% python3 -q
>>> import numpy as np
>>> from numpy import linalg as LA
>>> np.set_printoptions(precision=2, suppress=True, linewidth=120, floatmode="fixed")
>>> rd = lambda a: np.round(a, 2) + 0
>>> F = np.load("w.npy")
>>> F
array([[ 1, -1, -1,  1, -1,  1,  1, -1],
       [ 1,  1, -1, -1,  1,  1, -1, -1],
       [ 1, -1, -1,  1,  1, -1, -1,  1]])
>>> other = F / np.sqrt((F ** 2).mean(axis=1, keepdims=True))
>>> LA.matrix_rank(F - F.mean(axis=1, keepdims=True))
np.int64(3)
>>> rd(LA.norm(other, axis=1))
array([2.83, 2.83, 2.83])
>>> LA.matrix_rank(other) == LA.matrix_rank(F)
np.True_
>>> other[1]
array([ 1.00,  1.00, -1.00, -1.00,  1.00,  1.00, -1.00, -1.00])
>>> Z = 10 * np.array([[0.6, 2.1, 2.0, 0.4, 1.9, 1.5, -0.9],
...     [0.8, 0.2, -2.3, -1.1, -0.2, 0.9, 1.8]])
>>> rng = np.random.default_rng(130)
>>> idx = rng.integers(0, 2, 14)
>>> feats = Z[idx] + rng.normal(size=(14, 7))
>>> rd(feats)
array([[  8.13,   0.85, -23.01, -11.55,  -2.09,   7.22,  17.52],
       [  4.82,  19.85,  21.31,   3.47,  19.72,  14.05,  -8.31],
       [  5.42,  22.07,  19.10,   4.02,  18.72,  14.62,  -9.91],
       [  7.63,  19.37,  18.42,   3.67,  21.48,  15.04, -10.42],
       [  6.94,   3.22, -22.11, -11.76,  -2.04,   9.37,  18.21],
       [  5.05,  20.34,  18.87,   5.17,  18.42,  16.12,  -7.30],
       [  7.15,   2.24, -22.19,  -9.38,  -2.89,   9.97,  17.99],
       [  5.63,  20.46,  20.21,   3.63,  19.68,  15.36,  -8.55],
       [  8.36,   0.95, -22.39,  -9.46,  -2.70,   8.38,  18.16],
       [  7.93,   2.20, -23.50, -10.19,  -2.30,   9.01,  17.60],
       [  7.31,   2.35, -23.43, -12.27,  -2.53,   7.92,  18.45],
       [  4.12,  22.19,  21.30,   3.01,  17.84,  16.03,  -8.68],
       [  8.57,   2.00, -24.12, -10.65,  -0.94,   9.23,  17.49],
       [  6.35,  19.46,  17.99,   4.94,  18.87,  14.38, -10.60]])
>>> x0 = np.array([0, -1, 2, 1, -1, 2, -1])
>>> rhs = feats @ x0
>>> rd(LA.lstsq(feats, rhs)[0])
array([ 0.00, -1.00,  2.00,  1.00, -1.00,  2.00, -1.00])
>>> rhs = rhs + 0.1 * rng.normal(size=14)
>>> rd(rhs)
array([-59.27,  42.81,  40.56,  40.18, -56.68,  43.70, -51.22,  43.21, -53.80, -56.54, -61.66,  46.45, -59.02,  41.83])
>>> b, *_ = LA.lstsq(feats, rhs)
>>> rd(b)
array([ 0.12, -1.03,  2.06,  0.96, -1.10,  2.04, -1.02])
>>> rd(feats.T @ (rhs - feats @ b))
array([0.00, 0.00, 0.00, 0.00, 0.00, 0.00, 0.00])
>>> X = 4 * np.eye(4) + np.eye(4, k=1)
>>> X
array([[4.00, 1.00, 0.00, 0.00],
       [0.00, 4.00, 1.00, 0.00],
       [0.00, 0.00, 4.00, 1.00],
       [0.00, 0.00, 0.00, 4.00]])
>>> x0 = np.array([2, 0, 2, 0])
>>> h1 = np.maximum(X @ x0, 0)
>>> np.maximum(X @ x0, 0) - np.maximum(-X @ x0, 0)
array([8.00, 2.00, 8.00, 0.00])
>>> X.T @ h1
array([32.00, 16.00, 34.00,  8.00])
>>> np.maximum(X @ (3 * x0), 0)
array([24.00,  6.00, 24.00,  0.00])
>>> h1
array([8.00, 2.00, 8.00, 0.00])
>>> w, vecs = LA.eig(X)
>>> rd(np.sort(LA.eigvals(X @ X)))
array([16.00, 16.00, 16.00, 16.00])
>>> rd(np.sort(LA.eigvals(X.T)))
array([4.00, 4.00, 4.00, 4.00])
>>> w
array([4.00, 4.00, 4.00, 4.00])
>>> idx = rng.permutation(4)
>>> idx
array([3, 2, 0, 1])
>>> other = X[idx][:, idx]
>>> np.allclose(other, X)
False
>>> rd(np.sort(np.abs(LA.eigvals(other))))
array([4.00, 4.00, 4.00, 4.00])
>>> W0 = np.loadtxt("x.csv", delimiter=",")
>>> W0
array([[ 3.00,  4.00,  5.00,  6.00,  7.00,  8.00,  9.00, 10.00],
       [11.00, 12.00, 13.00, 14.00, 15.00, 16.00, 17.00, 18.00],
       [19.00, 20.00, 21.00, 22.00, 23.00, 24.00, 25.00, 26.00],
       [27.00, 28.00, 29.00, 30.00, 31.00, 32.00, 33.00, 34.00],
       [35.00, 36.00, 37.00, 38.00, 39.00, 40.00, 41.00, 42.00],
       [43.00, 44.00, 45.00, 46.00, 47.00, 48.00, 49.00, 50.00],
       [51.00, 52.00, 53.00, 54.00, 55.00, 56.00, 57.00, 58.00]])
>>> LA.cond(W0) > 100
np.True_
>>> LA.matrix_rank(W0, rtol=0.1)
np.int64(1)
>>> rank = LA.matrix_rank(W0)
>>> rank
np.int64(2)
>>> N = LA.svd(W0)[2][rank:].T
>>> [int(LA.matrix_rank(W0[:, :j + 1])) for j in range(8)]
[1, 2, 2, 2, 2, 2, 2, 2]
>>> np.allclose(W0 @ N, 0)
True
>>> N.shape
(8, 6)
>>> LA.matrix_rank(W0.T @ W0), LA.matrix_rank(W0 @ W0.T)
(np.int64(2), np.int64(2))
>>> [int(LA.matrix_rank(np.delete(W0, i, axis=0))) for i in range(7)]
[2, 2, 2, 2, 2, 2, 2]
>>> x0 = np.array([2, 3, 0, -3, 0, -3, 1, 1])
>>> np.sign((W0 @ x0).round(6))
array([-1.00,  1.00,  1.00,  1.00,  1.00,  1.00,  1.00])
>>> np.einsum("ij,j->i", W0, x0)
array([-5.00,  3.00, 11.00, 19.00, 27.00, 35.00, 43.00])
>>> W0 * x0
array([[   6.00,   12.00,    0.00,  -18.00,    0.00,  -24.00,    9.00,   10.00],
       [  22.00,   36.00,    0.00,  -42.00,    0.00,  -48.00,   17.00,   18.00],
       [  38.00,   60.00,    0.00,  -66.00,    0.00,  -72.00,   25.00,   26.00],
       [  54.00,   84.00,    0.00,  -90.00,    0.00,  -96.00,   33.00,   34.00],
       [  70.00,  108.00,    0.00, -114.00,    0.00, -120.00,   41.00,   42.00],
       [  86.00,  132.00,    0.00, -138.00,    0.00, -144.00,   49.00,   50.00],
       [ 102.00,  156.00,    0.00, -162.00,    0.00, -168.00,   57.00,   58.00]])
>>> def softmax(z):
...     e = np.exp(z - z.max(axis=-1, keepdims=True))
...     return e / e.sum(axis=-1, keepdims=True)
... 
>>> softmax(W0).sum(axis=1)
array([1.00, 1.00, 1.00, 1.00, 1.00, 1.00, 1.00])
>>> scores = W0 @ W0.T / np.sqrt(8)
>>> rd(softmax(scores))
array([[0.00, 0.00, 0.00, 0.00, 0.00, 0.00, 1.00],
       [0.00, 0.00, 0.00, 0.00, 0.00, 0.00, 1.00],
       [0.00, 0.00, 0.00, 0.00, 0.00, 0.00, 1.00],
       [0.00, 0.00, 0.00, 0.00, 0.00, 0.00, 1.00],
       [0.00, 0.00, 0.00, 0.00, 0.00, 0.00, 1.00],
       [0.00, 0.00, 0.00, 0.00, 0.00, 0.00, 1.00],
       [0.00, 0.00, 0.00, 0.00, 0.00, 0.00, 1.00]])
>>> softmax(scores)[3] @ W0
array([51.00, 52.00, 53.00, 54.00, 55.00, 56.00, 57.00, 58.00])
>>> C2 = W0.T @ W0
>>> np.trace(C2), (W0 ** 2).sum()
(np.float64(66724.0), np.float64(66724.0))
>>> data = np.array([[-5, 1, -4, 5, 5, -3],
...     [3, 4, 4, 0, 4, 1],
...     [4, 0, 5, 4, -1, 0],
...     [-4, -4, 4, 2, -1, 0],
...     [0, -4, -1, 2, -5, -1],
...     [2, 3, -3, -5, -5, 0]]) * (rng.random((6, 6)) < 0.3)
>>> data
array([[ 0,  0,  0,  0,  5,  0],
       [ 3,  0,  0,  0,  0,  1],
       [ 0,  0,  0,  0,  0,  0],
       [-4, -4,  0,  0,  0,  0],
       [ 0,  0, -1,  0,  0, -1],
       [ 2,  0, -3,  0,  0,  0]])
>>> Uu, sigma, Vt = LA.svd(data)
>>> np.argmax(sigma[:-1] / (sigma[1:] + 1e-6)) + 1
np.int64(5)
>>> other = Uu[:, :5] @ np.diag(sigma[:5]) @ Vt[:5]
>>> rd(np.abs(data - other).max())
np.float64(0.0)
>>> rd(other)
array([[ 0.00,  0.00,  0.00,  0.00,  5.00,  0.00],
       [ 3.00,  0.00,  0.00,  0.00,  0.00,  1.00],
       [ 0.00,  0.00,  0.00,  0.00,  0.00,  0.00],
       [-4.00, -4.00,  0.00,  0.00,  0.00,  0.00],
       [ 0.00,  0.00, -1.00,  0.00,  0.00, -1.00],
       [ 2.00,  0.00, -3.00,  0.00,  0.00,  0.00]])
>>> C2 = feats.T @ feats
>>> LA.matrix_rank(C2)
np.int64(7)
>>> (feats @ feats.T).shape
(14, 14)
>>> rd(LA.eigvalsh(C2)[::-1])
array([12951.59,  5564.06,    36.05,    15.62,     9.62,     1.58,     1.34])
>>> rd(np.trace(C2)), rd((feats ** 2).sum())
(np.float64(18579.85), np.float64(18579.85))
>>> C2 = data.T @ data
>>> np.trace(C2), (data ** 2).sum()
(np.int64(82), np.int64(82))
>>> C2
array([[29, 16, -6,  0,  0,  3],
       [16, 16,  0,  0,  0,  0],
       [-6,  0, 10,  0,  0,  1],
       [ 0,  0,  0,  0,  0,  0],
       [ 0,  0,  0,  0, 25,  0],
       [ 3,  0,  1,  0,  0,  2]])
>>> (data @ data.T).shape
(6, 6)
>>> mat = np.array([[3, 0, 0, 1, 0, 1], [1, 0, 3, 3, 0, 3], [2, 3, 0, 0, 3, 1]])
>>> other = mat[0, 0] * mat[1:] - np.outer(mat[1:, 0], mat[0])
>>> other
array([[ 0,  0,  9,  8,  0,  8],
       [ 0,  9,  0, -2,  9,  1]])
>>> rd(mat[:, 0] / mat[0, 0])
array([1.00, 0.33, 0.67])
>>> np.flatnonzero(~other.round(6).any(axis=1))
array([], dtype=int64)
